$ ipython --no-banner

In [1]: import numpy as np

In [2]: import numpy.linalg as la

In [3]: np.set_printoptions(precision=1, suppress=True, linewidth=100)

In [4]: def rd(a):
   ...:     return np.round(a, 1) + 0
   ...: 

In [5]: Z = np.array([[0, 0, 1], [3, 3, 2]])

In [6]: J = np.repeat(Z, 11 // 2, axis=0)

In [7]: rng = np.random.default_rng(15)

In [8]: J = J + 0.1 * rng.normal(size=J.shape)

In [9]: rd(J)
Out[9]: 
array([[-0.1, -0.1,  1. ],
       [-0.1,  0.1,  1.1],
       [-0.1,  0.1,  0.9],
       [ 0.2,  0.1,  0.9],
       [ 0. ,  0. ,  1. ],
       [ 3.1,  3.1,  2.2],
       [ 3.1,  3. ,  1.8],
       [ 2.8,  3. ,  2.1],
       [ 3.1,  2.9,  2. ],
       [ 2.9,  3. ,  1.8]])

In [10]: Ac = J - J.mean(axis=0)

In [11]: V = la.svd(Ac)[2][:2]

In [12]: other = Ac - Ac @ V.T @ V

In [13]: la.norm(other, axis=1).round(6).argmax()
Out[13]: np.int64(2)

In [14]: P = J @ la.solve(J.T @ J, J.T)

In [15]: np.allclose(P @ P, P)
Out[15]: True

In [16]: rd(np.trace(P))
Out[16]: np.float64(3.0)

In [17]: rd(np.diag(P))
Out[17]: array([0.2, 0.2, 0.4, 0.4, 0.2, 0.2, 0.2, 0.5, 0.4, 0.2])

In [18]: cov = np.cov(J, rowvar=False)

In [19]: rd(np.polyfit(J[:, 0], J[:, 2], 1))
Out[19]: array([0.3, 1. ])

In [20]: np.argsort(-J.std(axis=0).round(6), kind="stable")
Out[20]: array([0, 1, 2])

In [21]: rd(J.std(axis=0))
Out[21]: array([1.5, 1.5, 0.5])

In [22]: cov.shape
Out[22]: (3, 3)

In [23]: rd(cov)
Out[23]: 
array([[2.6, 2.5, 0.8],
       [2.5, 2.4, 0.8],
       [0.8, 0.8, 0.3]])

In [24]: rd(la.eigvalsh(cov)[::-1])
Out[24]: array([5.3, 0. , 0. ])

In [25]: O, Rm = la.qr(J)

In [26]: rd(O)
Out[26]: 
array([[ 0. , -0.1, -0.5],
       [ 0. , -0.3, -0.4],
       [ 0. , -0.6, -0.2],
       [ 0. ,  0.3, -0.5],
       [ 0. ,  0. , -0.5],
       [ 0.5,  0.1, -0.1],
       [ 0.5,  0.1,  0. ],
       [ 0.4, -0.5,  0.1],
       [ 0.5,  0.4, -0.1],
       [ 0.4, -0.2,  0.1]])

In [27]: rd(O @ Rm)
Out[27]: 
array([[-0.1, -0.1,  1. ],
       [-0.1,  0.1,  1.1],
       [-0.1,  0.1,  0.9],
       [ 0.2,  0.1,  0.9],
       [ 0. ,  0. ,  1. ],
       [ 3.1,  3.1,  2.2],
       [ 3.1,  3. ,  1.8],
       [ 2.8,  3. ,  2.1],
       [ 3.1,  2.9,  2. ],
       [ 2.9,  3. ,  1.8]])

In [28]: O.shape, Rm.shape
Out[28]: ((10, 3), (3, 3))

In [29]: Ac = (J - J.mean(axis=0)) / J.std(axis=0)

In [30]: np.argwhere(np.abs(Ac) > 2)
Out[30]: array([], shape=(0, 2), dtype=int64)

In [31]: c = la.lstsq(np.delete(Ac, 2, axis=1), Ac[:, 2])[0]

In [32]: rd(1 - np.var(Ac[:, 2] - np.delete(Ac, 2, axis=1) @ c))
Out[32]: np.float64(1.0)
